>>> import numpy as np
>>> from numpy import linalg as LA
>>> np.set_printoptions(precision=2, suppress=True, linewidth=100, legacy="1.25")
>>> rd = lambda a: np.round(a, 2) + 0
>>> A = np.load("dump.npy")
>>> print(A)
[[0 3]
 [1 0]]
>>> r0 = np.array([0, 0])
>>> M2 = A + np.outer(r0, np.eye(2)[1])
>>> print(rd(LA.det(M2) / LA.det(A)), rd(1 + LA.solve(A, r0)[1]))
1.0 1.0
>>> LA.matrix_rank(LA.inv(M2) - LA.inv(A), tol=1e-8)
0
>>> w, V = LA.eig(A)
>>> rd(np.sort(LA.eigvals(A @ A)))
array([3., 3.])
>>> rd(np.prod(w))
-3.0
>>> rd(np.sort(LA.eigvals(LA.inv(A))))
array([-0.58,  0.58])
>>> np.einsum("ij,ji->", A, A)
6
>>> rd(np.poly(A))
array([ 1.,  0., -3.])
>>> print(rd(LA.det(2 * A)), rd(LA.det(A)))
-12.0 -3.0
>>> rd(LA.eigvals(A).sum().real)
0.0
>>> rd(LA.det(A[::-1]))
3.0
>>> print(np.kron(np.eye(2, dtype=int), A))
[[0 3 0 0]
 [1 0 0 0]
 [0 0 0 3]
 [0 0 1 0]]
>>> M = np.loadtxt("sample7.csv", delimiter=",")
>>> rd(M)
array([[ 0.62, -0.23,  0.08, -0.25, -0.34],
       [-0.23,  0.72,  0.36, -0.11, -0.06],
       [ 0.08,  0.36,  0.28, -0.03, -0.25],
       [-0.25, -0.11, -0.03,  0.83, -0.26],
       [-0.34, -0.06, -0.25, -0.26,  0.56]])
>>> r0, v = M[3], M[1]
>>> rd(r0 @ r0)
0.83
>>> rd(r0 @ v)
-0.11
>>> p = (r0 @ v) / (r0 @ r0) * r0
>>> LA.matrix_rank(np.outer(r0, v))
1
>>> rd(p)
array([ 0.03,  0.02,  0.  , -0.11,  0.03])
>>> rd((M + M.T) / 2)
array([[ 0.62, -0.23,  0.08, -0.25, -0.34],
       [-0.23,  0.72,  0.36, -0.11, -0.06],
       [ 0.08,  0.36,  0.28, -0.03, -0.25],
       [-0.25, -0.11, -0.03,  0.83, -0.26],
       [-0.34, -0.06, -0.25, -0.26,  0.56]])
>>> print(rd(np.trace(M)))
3.0
>>> rd(LA.det(M))
0.0
>>> print(np.allclose(M, M.T))
True
>>> print(rd(M @ M))
[[ 0.62 -0.23  0.08 -0.25 -0.34]
 [-0.23  0.72  0.36 -0.11 -0.06]
 [ 0.08  0.36  0.28 -0.03 -0.25]
 [-0.25 -0.11 -0.03  0.83 -0.26]
 [-0.34 -0.06 -0.25 -0.26  0.56]]
>>> rd(LA.matrix_power(M, 3))
array([[ 0.62, -0.23,  0.08, -0.25, -0.34],
       [-0.23,  0.72,  0.36, -0.11, -0.06],
       [ 0.08,  0.36,  0.28, -0.03, -0.25],
       [-0.25, -0.11, -0.03,  0.83, -0.26],
       [-0.34, -0.06, -0.25, -0.26,  0.56]])
>>> rd(np.sort(np.abs(LA.eigvals(M))))
array([0., 0., 1., 1., 1.])
>>> rd(LA.norm(A, axis=0))
array([1., 3.])
>>> rd(LA.svd(A, compute_uv=False))
array([3., 1.])
>>> M2 = np.array([[-2, 3], [1, 1]])
>>> W2 = np.kron(M2, M)
>>> W2.shape
(10, 10)
>>> E = np.load("block2.npy")
>>> E
array([[3, 3, 2, 0, 2, 3, 1],
       [3, 3, 3, 2, 0, 2, 3],
       [2, 3, 3, 3, 2, 0, 2],
       [0, 2, 3, 3, 3, 2, 0],
       [2, 0, 2, 3, 3, 3, 2],
       [3, 2, 0, 2, 3, 3, 3],
       [1, 3, 2, 0, 2, 3, 3]])
>>> w, V = LA.eigh(E)
>>> x = np.array([2, 2, 0, 2, 3, -1, 0])
>>> print(np.abs(E).sum(axis=1).max(), rd(np.abs(w).max()))
16 14.78
>>> (np.sign(V[:, -1].round(6)) == np.sign(V[0, -1].round(6))).astype(int)
array([1, 1, 1, 1, 1, 1, 1])
>>> print(x @ E @ x)
120
>>> U, sig, vt = LA.svd(E, full_matrices=False)
>>> rd(sig)
array([14.78,  4.45,  4.  ,  3.14,  2.  ,  2.  ,  0.91])
>>> rd(vt @ vt.T)
array([[1., 0., 0., 0., 0., 0., 0.],
       [0., 1., 0., 0., 0., 0., 0.],
       [0., 0., 1., 0., 0., 0., 0.],
       [0., 0., 0., 1., 0., 0., 0.],
       [0., 0., 0., 0., 1., 0., 0.],
       [0., 0., 0., 0., 0., 1., 0.],
       [0., 0., 0., 0., 0., 0., 1.]])
>>> (sig > 1e-8).sum()
7
>>> rd(np.sqrt((sig ** 2).sum())), rd(LA.norm(E))
(16.52, 16.52)
>>> rd(np.cumsum(sig ** 2) / np.sum(sig ** 2))
array([0.8 , 0.87, 0.93, 0.97, 0.98, 1.  , 1.  ])
>>> t = np.radians(120)
>>> Rm = np.eye(7)
>>> Rm[6, 6] = Rm[1, 1] = np.cos(t)
>>> Rm[6, 1], Rm[1, 6] = -np.sin(t), np.sin(t)
>>> print(rd(Rm))
[[ 1.    0.    0.    0.    0.    0.    0.  ]
 [ 0.   -0.5   0.    0.    0.    0.    0.87]
 [ 0.    0.    1.    0.    0.    0.    0.  ]
 [ 0.    0.    0.    1.    0.    0.    0.  ]
 [ 0.    0.    0.    0.    1.    0.    0.  ]
 [ 0.    0.    0.    0.    0.    1.    0.  ]
 [ 0.   -0.87  0.    0.    0.    0.   -0.5 ]]
>>> M2 = E @ Rm.T
>>> np.allclose(LA.norm(E, axis=1), LA.norm(M2, axis=1))
True
>>> rd(np.abs(M2 - E).max(axis=0))
array([0.  , 3.63, 0.  , 0.  , 0.  , 0.  , 7.1 ])
>>> rd(M2)
array([[ 3.  , -0.63,  2.  ,  0.  ,  2.  ,  3.  , -3.1 ],
       [ 3.  ,  1.1 ,  3.  ,  2.  ,  0.  ,  2.  , -4.1 ],
       [ 2.  ,  0.23,  3.  ,  3.  ,  2.  ,  0.  , -3.6 ],
       [ 0.  , -1.  ,  3.  ,  3.  ,  3.  ,  2.  , -1.73],
       [ 2.  ,  1.73,  2.  ,  3.  ,  3.  ,  3.  , -1.  ],
       [ 3.  ,  1.6 ,  0.  ,  2.  ,  3.  ,  3.  , -3.23],
       [ 1.  ,  1.1 ,  2.  ,  0.  ,  2.  ,  3.  , -4.1 ]])
>>> np.allclose(E @ E.T, M2 @ M2.T)
True
>>> rd(LA.det(Rm)), np.trace(Rm)
(1.0, 4.0)
>>> Q, V = LA.qr(M2[:, :3])[0], LA.qr(M2[:, 3:])[0]
>>> sig = LA.svd(Q.T @ V, compute_uv=False)
>>> rd(LA.norm(Q @ Q.T - V @ V.T, 2))
1.0
>>> rd(np.degrees(np.arccos(sig.clip(0, 1))))
array([10.86, 66.87, 71.26])
>>> feats = np.loadtxt("w.csv", delimiter=",")
>>> print(feats)
[[5. 1. 0. 0. 0. 0.]
 [0. 5. 1. 0. 0. 0.]
 [0. 0. 5. 1. 0. 0.]
 [0. 0. 0. 5. 1. 0.]
 [0. 0. 0. 0. 5. 1.]
 [0. 0. 0. 0. 0. 5.]]
>>> rd(LA.norm(feats[4], 1)), rd(LA.norm(feats[4], np.inf))
(6.0, 5.0)
>>> rd(LA.norm(feats) ** 2 / LA.norm(feats, 2) ** 2)
4.43
>>> print(LA.norm(feats, axis=1).argmax())
0
>>> feats[4] @ feats[2]
0.0
>>> print(rd(LA.norm(feats, axis=0)))
[5.  5.1 5.1 5.1 5.1 5.1]
>>> rd(LA.norm(feats[4] - feats[2]))
7.21
>>> Q, Rm = LA.qr(feats)
>>> print(Q.T @ Q)
[[1. 0. 0. 0. 0. 0.]
 [0. 1. 0. 0. 0. 0.]
 [0. 0. 1. 0. 0. 0.]
 [0. 0. 0. 1. 0. 0.]
 [0. 0. 0. 0. 1. 0.]
 [0. 0. 0. 0. 0. 1.]]
>>> M2 = feats / LA.norm(feats, axis=1, keepdims=True)
>>> G = M2 @ M2.T
>>> rd(G[1])
array([0.19, 1.  , 0.19, 0.  , 0.  , 0.  ])
>>> rd(G)
array([[1.  , 0.19, 0.  , 0.  , 0.  , 0.  ],
       [0.19, 1.  , 0.19, 0.  , 0.  , 0.  ],
       [0.  , 0.19, 1.  , 0.19, 0.  , 0.  ],
       [0.  , 0.  , 0.19, 1.  , 0.19, 0.  ],
       [0.  , 0.  , 0.  , 0.19, 1.  , 0.2 ],
       [0.  , 0.  , 0.  , 0.  , 0.2 , 1.  ]])
>>> (np.abs(G) > 0.9).astype(int)
array([[1, 0, 0, 0, 0, 0],
       [0, 1, 0, 0, 0, 0],
       [0, 0, 1, 0, 0, 0],
       [0, 0, 0, 1, 0, 0],
       [0, 0, 0, 0, 1, 0],
       [0, 0, 0, 0, 0, 1]])
>>> rng = np.random.default_rng(52)
>>> idx = rng.permutation(6)
>>> M2 = feats[:, idx] * rng.choice([-1, 1], 6)
>>> M2
array([[-0., -0.,  0., -1.,  0.,  5.],
       [-0., -1.,  0., -5.,  0.,  0.],
       [-0., -5.,  1., -0.,  0.,  0.],
       [-1., -0.,  5., -0.,  0.,  0.],
       [-5., -0.,  0., -0.,  1.,  0.],
       [-0., -0.,  0., -0.,  5.,  0.]])
>>> U, _, vt = LA.svd(feats.T @ M2)
>>> rd(U @ vt)
array([[ 0.,  0.,  0.,  0.,  0.,  1.],
       [ 0.,  0.,  0., -1.,  0.,  0.],
       [ 0., -1.,  0.,  0.,  0.,  0.],
       [ 0.,  0.,  1.,  0.,  0.,  0.],
       [-1.,  0.,  0.,  0.,  0.,  0.],
       [ 0.,  0.,  0.,  0.,  1.,  0.]])
>>> idx
array([4, 2, 3, 1, 5, 0])
>>> X = np.load("m.npy")
>>> X
array([[ 10,   4,  -2,  -1,  -7,   8,  -6],
       [ 12,   6,   0,   1,  -5,  10,  -4],
       [ 12,   6,   0,   1,  -5,  10,  -4],
       [ 11,   5,  -1,   0,  -6,   9,  -5],
       [  6,   0,  -6,  -5, -11,   4, -10],
       [  7,   1,  -5,  -4, -10,   5,  -9],
       [  6,   0,  -6,  -5, -11,   4, -10]])
>>> U, sig, vt = LA.svd(X)
>>> V = vt[:(sig > 1e-8).sum()]
>>> x = X[3] + -1 * X[4] + rng.integers(2) * np.eye(7)[4]
>>> x
array([5., 5., 5., 5., 5., 5., 5.])
>>> rd(LA.norm(x - V.T @ V @ x))
0.0
>>> print(LA.cond(X) > 100)
True
>>> LA.matrix_rank(X, rtol=0.1)
2
>>> np.argsort(-LA.norm(X, axis=0).round(6), kind="stable")[:3]
array([0, 4, 5])
>>> U, sig, vt = LA.svd(X)
>>> rd(sig)
array([43.06, 17.72,  0.  ,  0.  ,  0.  ,  0.  ,  0.  ])
>>> np.argmax(sig[:-1] / (sig[1:] + 1e-6)) + 1
2
>>> M2 = U[:, :2] @ np.diag(sig[:2]) @ vt[:2]
>>> rd(LA.norm(X - M2) / LA.norm(X))
0.0
>>> rd(M2)
array([[ 10.,   4.,  -2.,  -1.,  -7.,   8.,  -6.],
       [ 12.,   6.,   0.,   1.,  -5.,  10.,  -4.],
       [ 12.,   6.,   0.,   1.,  -5.,  10.,  -4.],
       [ 11.,   5.,  -1.,   0.,  -6.,   9.,  -5.],
       [  6.,   0.,  -6.,  -5., -11.,   4., -10.],
       [  7.,   1.,  -5.,  -4., -10.,   5.,  -9.],
       [  6.,   0.,  -6.,  -5., -11.,   4., -10.]])
>>> LA.matrix_rank(X, rtol=0.05)
2
